% ipython --no-banner

In [1]: import numpy as np

In [2]: np.set_printoptions(precision=2, suppress=True, linewidth=120)

In [3]: rnd = lambda a: np.round(a, 2) + 0

In [4]: O, _ = np.linalg.qr(np.array([[-0.8, -1.2, -1.3, 1.6, -1.3, 0.2, -0.2],
   ...:     [-0.4, -0.6, -0.6, 0.0, 1.6, -1.4, -0.1],
   ...:     [-1.7, -0.4, 0.4, -0.9, 3.0, 1.0, 1.5],
   ...:     [-1.0, 2.1, 0.2, 0.6, 0.3, 0.3, -3.3],
   ...:     [-1.5, 1.7, -0.1, -1.4, 0.1, 0.0, -0.8],
   ...:     [-0.8, -0.1, -1.2, -1.3, -0.1, 0.1, 0.2],
   ...:     [-1.4, 0.3, 0.1, 0.7, 1.1, -0.8, -0.6]]))

In [5]: M = O[:, :3]

In [6]: rnd(M)
Out[6]: 
array([[-0.26, -0.51,  0.44],
       [-0.13, -0.25,  0.19],
       [-0.55, -0.33, -0.57],
       [-0.32,  0.61,  0.13],
       [-0.49,  0.42,  0.16],
       [-0.26, -0.12,  0.59],
       [-0.45, -0.05, -0.21]])

In [7]: # keeps lengths

In [8]: x0 = np.array([-5, -1, 3])

In [9]: rnd(M @ (2 * x0))
Out[9]: array([6.26, 2.95, 2.72, 2.78, 4.98, 6.39, 3.36])

In [10]: (M @ x0).argmax()
Out[10]: np.int64(5)

In [11]: rnd(M @ x0)
Out[11]: array([3.13, 1.47, 1.36, 1.39, 2.49, 3.2 , 1.68])

In [12]: np.sign((M @ x0).round(6))
Out[12]: array([1., 1., 1., 1., 1., 1., 1.])

In [13]: np.linalg.norm(M @ x0) <= np.linalg.norm(M, 2) * np.linalg.norm(x0) + 1e-9
Out[13]: np.True_

In [14]: data = np.minimum.outer(np.arange(1, 10), np.arange(1, 10)) * -2

In [15]: data
Out[15]: 
array([[ -2,  -2,  -2,  -2,  -2,  -2,  -2,  -2,  -2],
       [ -2,  -4,  -4,  -4,  -4,  -4,  -4,  -4,  -4],
       [ -2,  -4,  -6,  -6,  -6,  -6,  -6,  -6,  -6],
       [ -2,  -4,  -6,  -8,  -8,  -8,  -8,  -8,  -8],
       [ -2,  -4,  -6,  -8, -10, -10, -10, -10, -10],
       [ -2,  -4,  -6,  -8, -10, -12, -12, -12, -12],
       [ -2,  -4,  -6,  -8, -10, -12, -14, -14, -14],
       [ -2,  -4,  -6,  -8, -10, -12, -14, -16, -16],
       [ -2,  -4,  -6,  -8, -10, -12, -14, -16, -18]])

In [16]: Y = data / np.sqrt((data ** 2).mean(axis=1, keepdims=True))

In [17]: np.linalg.matrix_rank(data - data.mean(axis=1, keepdims=True))
Out[17]: np.int64(8)

In [18]: np.linalg.matrix_rank(Y) == np.linalg.matrix_rank(data)
Out[18]: np.True_
